% ipython --no-banner

In [1]: import numpy as np

In [2]: np.set_printoptions(precision=2, suppress=True, linewidth=120)

In [3]: J = np.loadtxt("out12.csv", delimiter=",")

In [4]: J
Out[4]: 
array([[  4.,   6.,  -1.,   8.,   2.,  -8.,  -1.,  -7.,  -1.,  -1.,  -3., -40.,   0.,  -5.,  -1.],
       [ -9.,  -9.,   6.,   7.,  -4.,   1.,  -6.,  -9.,  -9.,   1.,   2.,   5.,   9.,  -5.,  -5.],
       [  2.,  -6.,   0.,  -7.,   5.,   5.,   0.,   9.,   8.,  -4.,   9.,  25.,   6.,  -9.,   9.],
       [ -8.,   9.,   9.,   8.,   1.,   0.,  -3.,   6.,   8.,  -2.,   6.,   0.,   8.,  -7.,  -7.],
       [  8.,   1.,  -3.,  -9.,   6.,  -2.,  -1.,  -1.,  -4.,  -4.,   5., -10.,   1.,  -6.,  -2.],
       [  2.,   1.,   3.,  -1.,   2.,   1.,   9.,   7.,  -2.,   9.,  -4.,   5.,  -2.,   5.,  -7.],
       [  7.,  -9.,  -6.,   4.,  -6.,  -9.,  -6.,   3.,   5.,  -7.,  -4., -45.,   6.,  -5.,  -9.],
       [ -3.,   1.,   8.,   4.,   7.,  -5.,  -6.,   0.,  -9.,  -7.,  -1., -25.,   3.,   9.,  -3.],
       [ -6.,   6.,  -5.,  -7.,  -7.,   8.,  -5.,   0.,   3.,  -9.,   6.,  40.,  -3.,   0.,  -4.]])

In [5]: # column 11 dominates

In [6]: r0 = np.array([4, 2, 3])

In [7]: np.convolve(J[6], r0)
Out[7]: 
array([  28.,  -22.,  -21.,  -23.,  -34.,  -36.,  -60.,  -27.,    8.,   -9.,  -15., -209.,  -78., -143.,  -28.,  -33.,
        -27.])

In [8]: np.polyval(r0, J[6])
Out[8]: array([ 213.,  309.,  135.,   75.,  135.,  309.,  135.,   45.,  113.,  185.,   59., 8013.,  159.,   93.,  309.])

In [9]: G = J.T @ J

In [10]: np.allclose(G, G.T)
Out[10]: True

In [11]: np.trace(G), (J ** 2).sum()
Out[11]: (np.float64(10741.0), np.float64(10741.0))

In [12]: A = 3 * np.eye(9) + np.ones((9, 9))

In [13]: A
Out[13]: 
array([[4., 1., 1., 1., 1., 1., 1., 1., 1.],
       [1., 4., 1., 1., 1., 1., 1., 1., 1.],
       [1., 1., 4., 1., 1., 1., 1., 1., 1.],
       [1., 1., 1., 4., 1., 1., 1., 1., 1.],
       [1., 1., 1., 1., 4., 1., 1., 1., 1.],
       [1., 1., 1., 1., 1., 4., 1., 1., 1.],
       [1., 1., 1., 1., 1., 1., 4., 1., 1.],
       [1., 1., 1., 1., 1., 1., 1., 4., 1.],
       [1., 1., 1., 1., 1., 1., 1., 1., 4.]])

In [14]: # equal to its transpose

In [15]: vals, vecs = np.linalg.eigh(A)

In [16]: x = np.array([3, 1, 1, 3, 0, 0, 0, 0, 2])

In [17]: np.linalg.eigvalsh(A[1:, 1:])
Out[17]: array([ 3.,  3.,  3.,  3.,  3.,  3.,  3., 11.])

In [18]: round(float(x @ A @ x / (x @ x)), 2), round(float(vals[0]), 2), np.round(vals[-1], 2)
Out[18]: (7.17, 3.0, np.float64(12.0))

In [19]: other = np.linalg.inv(A)

In [20]: np.linalg.det(A) * other
Out[20]: 
array([[24057., -2187., -2187., -2187., -2187., -2187., -2187., -2187., -2187.],
       [-2187., 24057., -2187., -2187., -2187., -2187., -2187., -2187., -2187.],
       [-2187., -2187., 24057., -2187., -2187., -2187., -2187., -2187., -2187.],
       [-2187., -2187., -2187., 24057., -2187., -2187., -2187., -2187., -2187.],
       [-2187., -2187., -2187., -2187., 24057., -2187., -2187., -2187., -2187.],
       [-2187., -2187., -2187., -2187., -2187., 24057., -2187., -2187., -2187.],
       [-2187., -2187., -2187., -2187., -2187., -2187., 24057., -2187., -2187.],
       [-2187., -2187., -2187., -2187., -2187., -2187., -2187., 24057., -2187.],
       [-2187., -2187., -2187., -2187., -2187., -2187., -2187., -2187., 24057.]])

In [21]: np.round(A @ other, 2) + 0
Out[21]: 
array([[1., 0., 0., 0., 0., 0., 0., 0., 0.],
       [0., 1., 0., 0., 0., 0., 0., 0., 0.],
       [0., 0., 1., 0., 0., 0., 0., 0., 0.],
       [0., 0., 0., 1., 0., 0., 0., 0., 0.],
       [0., 0., 0., 0., 1., 0., 0., 0., 0.],
       [0., 0., 0., 0., 0., 1., 0., 0., 0.],
       [0., 0., 0., 0., 0., 0., 1., 0., 0.],
       [0., 0., 0., 0., 0., 0., 0., 1., 0.],
       [0., 0., 0., 0., 0., 0., 0., 0., 1.]])

In [22]: other
Out[22]: 
array([[ 0.31, -0.03, -0.03, -0.03, -0.03, -0.03, -0.03, -0.03, -0.03],
       [-0.03,  0.31, -0.03, -0.03, -0.03, -0.03, -0.03, -0.03, -0.03],
       [-0.03, -0.03,  0.31, -0.03, -0.03, -0.03, -0.03, -0.03, -0.03],
       [-0.03, -0.03, -0.03,  0.31, -0.03, -0.03, -0.03, -0.03, -0.03],
       [-0.03, -0.03, -0.03, -0.03,  0.31, -0.03, -0.03, -0.03, -0.03],
       [-0.03, -0.03, -0.03, -0.03, -0.03,  0.31, -0.03, -0.03, -0.03],
       [-0.03, -0.03, -0.03, -0.03, -0.03, -0.03,  0.31, -0.03, -0.03],
       [-0.03, -0.03, -0.03, -0.03, -0.03, -0.03, -0.03,  0.31, -0.03],
       [-0.03, -0.03, -0.03, -0.03, -0.03, -0.03, -0.03, -0.03,  0.31]])

In [23]: t3 = np.stack([A, -1 * A, A[::-1]])

In [24]: np.linalg.matrix_rank(t3)
Out[24]: array([9, 9, 9])

In [25]: rng = np.random.default_rng(70839)

In [26]: lab = rng.permutation(9)

In [27]: other = A[:, lab] * rng.choice([-1, 1], 9)

In [28]: other
Out[28]: 
array([[-4., -1.,  1., -1.,  1., -1., -1., -1., -1.],
       [-1., -1.,  1., -1.,  4., -1., -1., -1., -1.],
       [-1., -1.,  1., -1.,  1., -1., -1., -4., -1.],
       [-1., -1.,  1., -1.,  1., -4., -1., -1., -1.],
       [-1., -1.,  4., -1.,  1., -1., -1., -1., -1.],
       [-1., -1.,  1., -1.,  1., -1., -1., -1., -4.],
       [-1., -1.,  1., -4.,  1., -1., -1., -1., -1.],
       [-1., -1.,  1., -1.,  1., -1., -4., -1., -1.],
       [-1., -4.,  1., -1.,  1., -1., -1., -1., -1.]])

In [29]: left, _, Vh = np.linalg.svd(A.T @ other)

In [30]: np.round(left @ Vh, 2) + 0
Out[30]: 
array([[-1.,  0.,  0.,  0.,  0.,  0.,  0.,  0.,  0.],
       [ 0.,  0.,  0.,  0.,  1.,  0.,  0.,  0.,  0.],
       [ 0.,  0.,  0.,  0.,  0.,  0.,  0., -1.,  0.],
       [ 0.,  0.,  0.,  0.,  0., -1.,  0.,  0.,  0.],
       [ 0.,  0.,  1.,  0.,  0.,  0.,  0.,  0.,  0.],
       [ 0.,  0.,  0.,  0.,  0.,  0.,  0.,  0., -1.],
       [ 0.,  0.,  0., -1.,  0.,  0.,  0.,  0.,  0.],
       [ 0.,  0.,  0.,  0.,  0.,  0., -1.,  0.,  0.],
       [ 0., -1.,  0.,  0.,  0.,  0.,  0.,  0.,  0.]])

In [31]: lab
Out[31]: array([0, 8, 4, 6, 1, 3, 7, 2, 5])

In [32]: feats = np.loadtxt("x.csv", delimiter=",")

In [33]: feats
Out[33]: 
array([[-0.6 ,  1.7 ,  0.1 , -0.3 ,  0.6 ,  0.  , -0.5 , -0.8 ,  0.1 ,  2.38, -1.6 , -0.7 ],
       [ 0.6 ,  0.6 ,  1.4 , -1.1 ,  0.9 ,  0.4 ,  0.4 ,  0.6 , -1.2 ,  3.63, -0.3 ,  0.  ],
       [-0.6 , -1.1 ,  0.9 , -1.9 , -0.1 ,  0.3 , -2.3 ,  0.  , -0.3 , -0.32,  1.1 ,  0.9 ],
       [-0.7 , -0.8 ,  0.8 ,  1.5 ,  0.6 ,  0.5 ,  0.5 , -1.8 , -0.8 ,  2.36,  0.6 , -1.2 ],
       [ 0.8 ,  1.3 ,  0.7 , -1.3 ,  0.1 ,  1.  , -0.3 ,  1.7 , -1.  ,  0.41, -1.1 ,  2.2 ],
       [ 1.8 ,  0.8 ,  0.3 , -1.1 ,  0.5 ,  0.2 ,  1.1 ,  1.  , -1.  ,  1.96,  0.3 , -0.9 ],
       [ 0.6 ,  0.5 , -1.8 ,  0.3 ,  1.  , -0.4 ,  1.6 , -0.6 ,  0.6 ,  3.97, -0.3 , -1.  ],
       [-0.2 , -1.7 , -1.  , -0.6 , -1.6 , -0.3 , -0.1 , -0.2 , -0.8 , -6.41, -0.7 , -3.  ],
       [-1.3 , -0.2 ,  1.9 ,  0.5 ,  0.6 ,  0.1 ,  0.5 ,  0.8 ,  0.4 ,  2.35, -1.9 ,  0.1 ],
       [-0.8 , -1.  ,  0.6 , -1.5 ,  2.5 ,  0.4 , -1.3 , -0.3 ,  1.1 ,  9.96, -1.1 , -1.1 ],
       [ 1.8 ,  2.4 , -0.3 , -0.6 ,  0.9 , -1.1 ,  0.  ,  0.5 ,  1.1 ,  3.64,  0.5 , -0.1 ],
       [ 0.9 , -0.4 ,  0.4 ,  1.  ,  0.3 ,  0.3 ,  0.  , -0.4 ,  0.5 ,  1.14, -0.7 ,  1.2 ],
       [ 1.4 ,  1.5 , -0.2 ,  0.  ,  0.1 ,  0.3 ,  0.5 , -0.4 ,  0.1 ,  0.42, -0.1 , -0.4 ],
       [-1.3 ,  1.4 , -1.  ,  0.3 ,  0.4 , -0.2 ,  2.  ,  0.6 ,  1.1 ,  1.62,  1.2 , -1.2 ],
       [ 1.5 , -0.1 ,  0.9 ,  0.9 , -1.7 , -1.  ,  0.3 ,  0.1 , -0.7 , -6.84, -0.4 ,  0.6 ],
       [-2.5 ,  0.3 , -0.1 ,  0.8 ,  1.6 , -0.2 , -0.4 , -1.6 , -1.7 ,  6.4 ,  0.  ,  0.3 ],
       [ 0.  , -0.3 , -1.2 ,  0.1 , -0.6 , -0.3 ,  0.8 , -1.6 ,  1.1 , -2.45, -1.2 , -0.7 ],
       [-0.7 , -1.  , -1.5 ,  1.2 ,  0.  ,  0.9 ,  0.4 ,  0.2 , -0.6 ,  0.05,  1.  , -1.4 ],
       [ 2.3 ,  0.5 ,  0.  ,  0.  , -0.8 ,  2.  , -1.  , -0.4 ,  1.1 , -3.11, -1.2 , -0.4 ],
       [ 1.4 , -0.8 ,  0.1 , -0.4 ,  1.  ,  1.3 , -1.4 , -0.8 ,  1.4 ,  4.06, -0.2 , -1.1 ],
       [-0.2 , -0.9 , -1.  , -1.1 , -1.3 , -0.4 , -0.1 , -0.8 , -0.2 , -5.27,  0.  , -0.8 ],
       [-1.6 ,  0.3 , -1.3 , -0.2 ,  0.  , -0.6 ,  0.3 , -1.1 ,  0.9 ,  0.  ,  0.8 ,  2.  ],
       [ 1.3 ,  0.2 , -1.1 , -1.2 , -0.3 , -0.7 , -0.3 ,  1.4 ,  1.6 , -1.19,  0.6 , -0.8 ],
       [-1.7 ,  2.5 , -0.4 ,  1.4 ,  0.5 , -0.5 ,  0.2 , -1.1 ,  0.3 ,  2.04,  1.2 , -0.7 ],
       [ 0.2 ,  0.7 , -1.  ,  0.5 , -0.6 , -0.1 ,  0.5 , -1.4 , -0.7 , -2.37,  0.6 ,  0.8 ],
       [ 0.2 ,  0.3 ,  0.5 , -0.9 , -0.6 ,  2.1 ,  0.2 ,  0.9 ,  0.  , -2.37,  1.2 , -1.5 ],
       [ 1.  ,  1.3 ,  0.1 , -1.  ,  0.  , -0.6 ,  1.2 , -0.7 ,  1.1 ,  0.02, -0.9 , -2.7 ],
       [ 0.2 , -1.4 ,  0.8 ,  0.2 ,  0.2 , -1.5 ,  0.2 , -2.4 , -2.  ,  0.83,  0.  , -1.6 ],
       [-0.1 ,  2.  , -0.1 ,  0.7 , -0.6 , -0.8 , -0.1 ,  0.4 ,  0.4 , -2.46,  0.  , -2.2 ],
       [ 1.2 ,  1.3 , -0.9 , -1.2 ,  0.2 ,  0.3 ,  0.4 , -1.4 , -0.6 ,  0.77,  0.3 ,  0.6 ],
       [ 0.2 , -1.2 , -1.5 , -0.6 ,  0.4 ,  0.9 ,  1.7 , -1.  , -1.1 ,  1.56, -1.1 , -0.1 ],
       [ 1.7 ,  1.6 ,  0.2 ,  0.4 ,  0.7 ,  0.2 ,  0.9 ,  0.5 , -0.6 ,  2.77, -0.4 , -0.2 ],
       [ 1.4 ,  0.1 ,  0.3 ,  0.7 ,  0.1 ,  1.2 ,  0.4 , -1.7 , -0.3 ,  0.43, -1.2 ,  1.2 ],
       [ 0.8 , -0.5 , -1.7 , -0.3 , -0.2 ,  1.8 ,  1.5 , -0.6 , -2.  , -0.83, -0.5 ,  1.2 ],
       [-1.1 ,  1.8 ,  0.8 , -0.6 ,  2.7 , -0.3 , -0.5 , -0.1 ,  0.  , 10.81, -0.7 ,  0.2 ]])

In [34]: x = np.array([0, 2, -2, 1, 2, -2, -1, 2, 1])

In [35]: np.linalg.norm(A @ x) <= np.linalg.norm(A, 2) * np.linalg.norm(x) + 1e-9
Out[35]: np.True_

In [36]: A @ np.eye(9)[5]
Out[36]: array([1., 1., 1., 1., 1., 4., 1., 1., 1.])

In [37]: np.einsum("ij,j->i", A, x)
Out[37]: array([ 3.,  9., -3.,  6.,  9., -3.,  0.,  9.,  6.])

In [38]: (A * x).sum(axis=1)
Out[38]: array([ 3.,  9., -3.,  6.,  9., -3.,  0.,  9.,  6.])

In [39]: (A @ x).argmax()
Out[39]: np.int64(1)

In [40]: A @ (2 * x)
Out[40]: array([ 6., 18., -6., 12., 18., -6.,  0., 18., 12.])

In [41]: arr = np.loadtxt("data.csv", delimiter=",")

In [42]: arr
Out[42]: 
array([[ 3.,  0.,  0.,  0.,  0.,  0.,  0.,  0.,  0.],
       [ 0., -1.,  0.,  0.,  0.,  0.,  0.,  0.,  0.],
       [ 0.,  0.,  0.,  0.,  0.,  0.,  0.,  0.,  0.],
       [ 0.,  0.,  0., -2.,  0.,  0.,  0.,  0.,  0.],
       [ 0.,  0.,  0.,  0.,  1.,  0.,  0.,  0.,  0.],
       [ 0.,  0.,  0.,  0.,  0.,  3.,  0.,  0.,  0.],
       [ 0.,  0.,  0.,  0.,  0.,  0., -2.,  0.,  0.],
       [ 0.,  0.,  0.,  0.,  0.,  0.,  0.,  2.,  0.],
       [ 0.,  0.,  0.,  0.,  0.,  0.,  0.,  0.,  3.]])

In [43]: # 9 groups of indices that never mix

In [44]: vals, vecs = np.linalg.eigh(arr)

In [45]: x = np.array([4, 0, 2, 1, -4, 3, -2, -2, 0])

In [46]: np.abs(arr).sum(axis=1).max(), np.abs(vals).max()
Out[46]: (np.float64(3.0), np.float64(3.0))

In [47]: vecs * np.abs(vals) @ vecs.T
Out[47]: 
array([[3., 0., 0., 0., 0., 0., 0., 0., 0.],
       [0., 1., 0., 0., 0., 0., 0., 0., 0.],
       [0., 0., 0., 0., 0., 0., 0., 0., 0.],
       [0., 0., 0., 2., 0., 0., 0., 0., 0.],
       [0., 0., 0., 0., 1., 0., 0., 0., 0.],
       [0., 0., 0., 0., 0., 3., 0., 0., 0.],
       [0., 0., 0., 0., 0., 0., 2., 0., 0.],
       [0., 0., 0., 0., 0., 0., 0., 2., 0.],
       [0., 0., 0., 0., 0., 0., 0., 0., 3.]])

In [48]: np.linalg.eigvalsh(arr[1:, 1:])
Out[48]: array([-2., -2., -1.,  0.,  1.,  2.,  3.,  3.])

In [49]: vecs * np.maximum(vals, 0) @ vecs.T
Out[49]: 
array([[3., 0., 0., 0., 0., 0., 0., 0., 0.],
       [0., 0., 0., 0., 0., 0., 0., 0., 0.],
       [0., 0., 0., 0., 0., 0., 0., 0., 0.],
       [0., 0., 0., 0., 0., 0., 0., 0., 0.],
       [0., 0., 0., 0., 1., 0., 0., 0., 0.],
       [0., 0., 0., 0., 0., 3., 0., 0., 0.],
       [0., 0., 0., 0., 0., 0., 0., 0., 0.],
       [0., 0., 0., 0., 0., 0., 0., 2., 0.],
       [0., 0., 0., 0., 0., 0., 0., 0., 3.]])

In [50]: np.round(x @ arr @ x / (x @ x), 2), vals[0], vals[-1]
Out[50]: (np.float64(1.65), np.float64(-2.0), np.float64(3.0))

In [51]: [round(float(np.linalg.det(arr[:i, :i])), 2) + 0 for i in range(1, 10)]
Out[51]: [3.0, -3.0, 0.0, 0.0, 0.0, 0.0, 0.0, 0.0, 0.0]

In [52]: X = np.loadtxt("sample8.csv", delimiter=",")

In [53]: X
Out[53]: 
array([[ 1.3 , -0.3 ,  0.4 , -1.9 ,  1.1 , -0.4 , -0.4 ,  0.8 ,  0.7 , -0.6 ,  0.6 ],
       [ 0.4 ,  0.6 ,  0.4 ,  0.6 ,  0.1 ,  1.2 ,  1.3 ,  0.2 ,  1.2 ,  0.  , -0.2 ],
       [ 2.3 , -1.8 ,  0.2 ,  1.  ,  0.  , -0.4 ,  0.7 ,  0.4 ,  1.  , -1.6 , -0.1 ],
       [-1.7 ,  0.  , -2.2 , -1.7 , -0.8 , -0.3 ,  0.  ,  1.5 , -0.1 ,  1.3 ,  1.4 ],
       [ 0.4 , -0.4 ,  0.4 , -1.2 ,  0.5 , -0.9 ,  1.3 ,  0.7 , -0.3 ,  0.6 , -1.3 ],
       [-0.8 ,  0.1 ,  1.  ,  0.4 ,  0.4 , -0.2 ,  0.1 , -1.7 , -0.1 , -1.1 , -0.9 ],
       [ 0.76,  0.31, -0.23,  0.97,  0.17,  1.53,  0.77, -0.11,  1.11, -0.43,  0.04]])

In [54]: left, sv, Vh = np.linalg.svd(X, full_matrices=False)

In [55]: round(np.sqrt((sv ** 2).sum()), 2), round(np.linalg.norm(X), 2)
Out[55]: (np.float64(8.13), np.float64(8.13))

In [56]: (sv > 1e-8).sum()
Out[56]: np.int64(7)

In [57]: np.round(left.T @ X @ Vh.T, 2) + 0
Out[57]: 
array([[5.24, 0.  , 0.  , 0.  , 0.  , 0.  , 0.  ],
       [0.  , 3.89, 0.  , 0.  , 0.  , 0.  , 0.  ],
       [0.  , 0.  , 3.27, 0.  , 0.  , 0.  , 0.  ],
       [0.  , 0.  , 0.  , 2.5 , 0.  , 0.  , 0.  ],
       [0.  , 0.  , 0.  , 0.  , 2.13, 0.  , 0.  ],
       [0.  , 0.  , 0.  , 0.  , 0.  , 1.34, 0.  ],
       [0.  , 0.  , 0.  , 0.  , 0.  , 0.  , 0.5 ]])

In [58]: np.round(left.T @ left, 2) + 0
Out[58]: 
array([[1., 0., 0., 0., 0., 0., 0.],
       [0., 1., 0., 0., 0., 0., 0.],
       [0., 0., 1., 0., 0., 0., 0.],
       [0., 0., 0., 1., 0., 0., 0.],
       [0., 0., 0., 0., 1., 0., 0.],
       [0., 0., 0., 0., 0., 1., 0.],
       [0., 0., 0., 0., 0., 0., 1.]])

In [59]: np.allclose(left * sv @ Vh, X)
Out[59]: True

In [60]: G = X.T @ X

In [61]: np.allclose(G, G.T)
Out[61]: True

In [62]: (X @ X.T).shape
Out[62]: (7, 7)

In [63]: other = X / np.sqrt((X ** 2).mean(axis=1, keepdims=True))

In [64]: np.linalg.norm(other, axis=1)
Out[64]: array([3.32, 3.32, 3.32, 3.32, 3.32, 3.32, 3.32])

In [65]: np.linalg.matrix_rank(other) == np.linalg.matrix_rank(X)
Out[65]: np.True_
